% ipython --no-banner

In [1]: import numpy as np

In [2]: from numpy import linalg as LA

In [3]: np.set_printoptions(suppress=True, linewidth=160)

In [4]: f = np.array([1, 1, 3, 1, 2]) + 0.5

In [5]: feats = np.eye(5) - 2 * np.outer(f, f) / (f @ f)

In [6]: feats.round(3)
Out[6]: 
array([[ 0.822, -0.178, -0.416, -0.178, -0.297],
       [-0.178,  0.822, -0.416, -0.178, -0.297],
       [-0.416, -0.416,  0.03 , -0.416, -0.693],
       [-0.178, -0.178, -0.416,  0.822, -0.297],
       [-0.297, -0.297, -0.693, -0.297,  0.505]])

In [7]: np.round(np.sort(np.abs(LA.eigvals(feats))), 3)
Out[7]: array([1., 1., 1., 1., 1.])

In [8]: np.round(feats @ feats, 3) + 0
Out[8]: 
array([[1., 0., 0., 0., 0.],
       [0., 1., 0., 0., 0.],
       [0., 0., 1., 0., 0.],
       [0., 0., 0., 1., 0.],
       [0., 0., 0., 0., 1.]])

In [9]: round(float(np.abs(LA.eigvals(feats)).max()), 3)
Out[9]: 1.0

In [10]: vec = np.array([-7, -9, 4, 0, -1])

In [11]: round(LA.det(feats), 3)
Out[11]: np.float64(-1.0)

In [12]: np.round(np.sort(np.abs(np.degrees(np.angle(LA.eigvals(feats))))), 3)
Out[12]: array([  0.,   0.,   0.,   0., 180.])

In [13]: np.round(feats.T @ (feats @ vec), 3) + 0
Out[13]: array([-7., -9.,  4.,  0., -1.])

In [14]: W0 = np.loadtxt("a.csv", delimiter=",")

In [15]: W0
Out[15]: 
array([[  8.42 ,  -2.467,  -0.953,   3.094],
       [  0.311,   0.954,   3.709,   2.121],
       [  0.534,  -6.35 ,   5.96 ,  -7.532],
       [ -2.533,  -8.809,   4.153, -14.86 ],
       [ -8.059,  -2.541,   4.13 ,  -9.515],
       [ -2.949,   5.222,  -0.472,   7.351],
       [ -3.533,  -7.079,   4.504, -12.45 ],
       [  1.877,  -7.147,   1.205,  -5.903],
       [ -0.482,   6.835,   0.177,   8.682],
       [ -2.644,  -3.935,   4.698,  -8.985],
       [  7.594,   2.132,  -8.253,  10.147],
       [  5.773,  -5.391,   0.671,  -7.653],
       [ -9.754,  -6.944,  13.302, -20.716],
       [  7.265,   5.345,   0.163,   9.911],
       [ -0.713,  -3.936,   3.097, -12.613],
       [ -1.025,   4.166,  -3.221,   3.264],
       [  2.381,  -2.723,  -1.428,   1.478],
       [  3.007,   3.822,  -4.935,   7.131],
       [  2.993,  -2.841,   4.587,  -5.361],
       [ -2.078,   8.842,  -4.069,  11.994],
       [ -0.572,   0.423,   0.542,   0.991],
       [ -0.773,   4.755,  -2.31 ,   7.565],
       [ -3.928,   2.488,  -0.789,   4.838],
       [  3.73 ,  -1.293,  -7.638,   0.092],
       [ -2.505,   3.615,   0.326,   2.664],
       [ -3.387,  -7.088,   7.515, -14.848],
       [ -5.936,   2.935,   4.11 ,  -3.322],
       [ -7.228,  -2.12 ,   6.598,  -9.323],
       [ -8.989,   0.604,   7.661,  -7.077],
       [  3.267,  -3.432,   0.646,  -2.806],
       [  1.196,   6.272,  -5.263,  12.815],
       [  6.396,  -3.586,   0.452,  -1.714]])

In [16]: Xc = W0 - W0.mean(axis=0)

In [17]: evecs = LA.svd(Xc)[2][:1]

In [18]: other = Xc - Xc @ evecs.T @ evecs

In [19]: np.round(LA.norm(other) / LA.norm(Xc), 3)
Out[19]: np.float64(0.45)

In [20]: LA.norm(other, axis=1).round(6).argmax()
Out[20]: np.int64(28)

In [21]: np.round(np.cov(Xc @ evecs.T, rowvar=False), 3)
Out[21]: np.float64(116.83)

In [22]: np.round(other.std(axis=0), 3)
Out[22]: array([4.007, 2.507, 2.315, 0.983])

In [23]: ev, evecs = LA.eigh(feats)

In [24]: vec = np.array([1, 0, 2, 3, 1])

In [25]: np.round(LA.eigvalsh(feats[1:, 1:]), 3)
Out[25]: array([-0.822,  1.   ,  1.   ,  1.   ])

In [26]: np.round(evecs * np.abs(ev) @ evecs.T, 3) + 0
Out[26]: 
array([[1., 0., 0., 0., 0.],
       [0., 1., 0., 0., 0.],
       [0., 0., 1., 0., 0.],
       [0., 0., 0., 1., 0.],
       [0., 0., 0., 0., 1.]])

In [27]: m1 = np.array([[-3.0, -3.0, 0.0, 0.0],
    ...:     [-3.0, 2.0, -3.0, 0.0],
    ...:     [0.0, -3.0, -2.0, -3.0],
    ...:     [0.0, 0.0, -3.0, -1.0]])

In [28]: Uu, sig, Vh = LA.svd(m1, full_matrices=False)

In [29]: np.abs(Uu[:, 0]).round(6).argmax()
Out[29]: np.int64(2)

In [30]: np.round(Vh @ Vh.T, 3) + 0
Out[30]: 
array([[1., 0., 0., 0.],
       [0., 1., 0., 0.],
       [0., 0., 1., 0.],
       [0., 0., 0., 1.]])

In [31]: np.round(np.abs(Vh[0]), 3)
Out[31]: array([0.457, 0.429, 0.661, 0.412])

In [32]: (sig > 1e-8).sum()
Out[32]: np.int64(4)

In [33]: ev, evecs = LA.eig(m1)

In [34]: np.round(m1 @ evecs[:, 0] - ev[0] * evecs[:, 0], 3) + 0
Out[34]: array([0., 0., 0., 0.])

In [35]: np.prod(ev)
Out[35]: np.float64(78.0)

In [36]: np.round(np.sort(LA.eigvals(m1 @ m1)), 3)
Out[36]: array([ 0.541, 14.163, 23.466, 33.83 ])

In [37]: [round(float(LA.det(m1[:i, :i])), 2) + 0 for i in range(1, 5)]
Out[37]: [-3.0, -15.0, 57.0, 78.0]

In [38]: np.round(LA.eigvalsh(m1).min(), 3)
Out[38]: np.float64(-5.816)

In [39]: np.all(LA.eigvalsh(m1) > 0)
Out[39]: np.False_

In [40]: ev, evecs = LA.eigh(m1)

In [41]: np.round(LA.eigvalsh(m1 @ m1), 3)
Out[41]: array([ 0.541, 14.163, 23.466, 33.83 ])

In [42]: np.round(evecs @ np.diag(ev) @ evecs.T, 3) + 0
Out[42]: 
array([[-3., -3.,  0.,  0.],
       [-3.,  2., -3.,  0.],
       [ 0., -3., -2., -3.],
       [ 0.,  0., -3., -1.]])

In [43]: np.round(np.abs(evecs[:, -1]), 3)
Out[43]: array([0.307, 0.803, 0.454, 0.233])

In [44]: np.round(evecs.T @ evecs, 3) + 0
Out[44]: 
array([[1., 0., 0., 0.],
       [0., 1., 0., 0.],
       [0., 0., 1., 0.],
       [0., 0., 0., 1.]])

In [45]: np.unique(ev.round(6) + 0, return_counts=True)[1]
Out[45]: array([1, 1, 1, 1])

In [46]: np.round(evecs.T @ m1 @ evecs, 3) + 0
Out[46]: 
array([[-5.816,  0.   ,  0.   ,  0.   ],
       [ 0.   , -3.763,  0.   ,  0.   ],
       [ 0.   ,  0.   ,  0.736,  0.   ],
       [ 0.   ,  0.   ,  0.   ,  4.844]])

In [47]: K = np.load("m.npy")

In [48]: K
Out[48]: 
array([[0, 1, 0, 0, 0, 0, 0],
       [1, 0, 0, 0, 0, 0, 1],
       [0, 0, 0, 0, 1, 0, 0],
       [0, 0, 0, 0, 1, 0, 0],
       [0, 0, 1, 1, 0, 0, 0],
       [0, 0, 0, 0, 0, 0, 0],
       [0, 1, 0, 0, 0, 0, 0]])

In [49]: rng = np.random.default_rng(2099)

In [50]: other = K + rng.integers(-2, 3, (7, 4)) @ rng.integers(-2, 3, (4, 7))

In [51]: other
Out[51]: 
array([[ 3,  0, -3, -1, -2,  1,  2],
       [-2, -4,  0,  5,  4,  1,  0],
       [-1, -1, -1,  4,  6,  5, -1],
       [-3, -2,  0,  7,  7,  5, -5],
       [ 2, -5, -3,  2, -1,  0,  4],
       [-3, -2,  0,  5,  8,  5,  1],
       [ 2, -3, -4,  0,  2,  2,  8]])

In [52]: np.round(LA.svd(other - K, compute_uv=False), 3) + 0
Out[52]: array([19.493, 13.604,  5.32 ,  4.543,  0.   ,  0.   ,  0.   ])
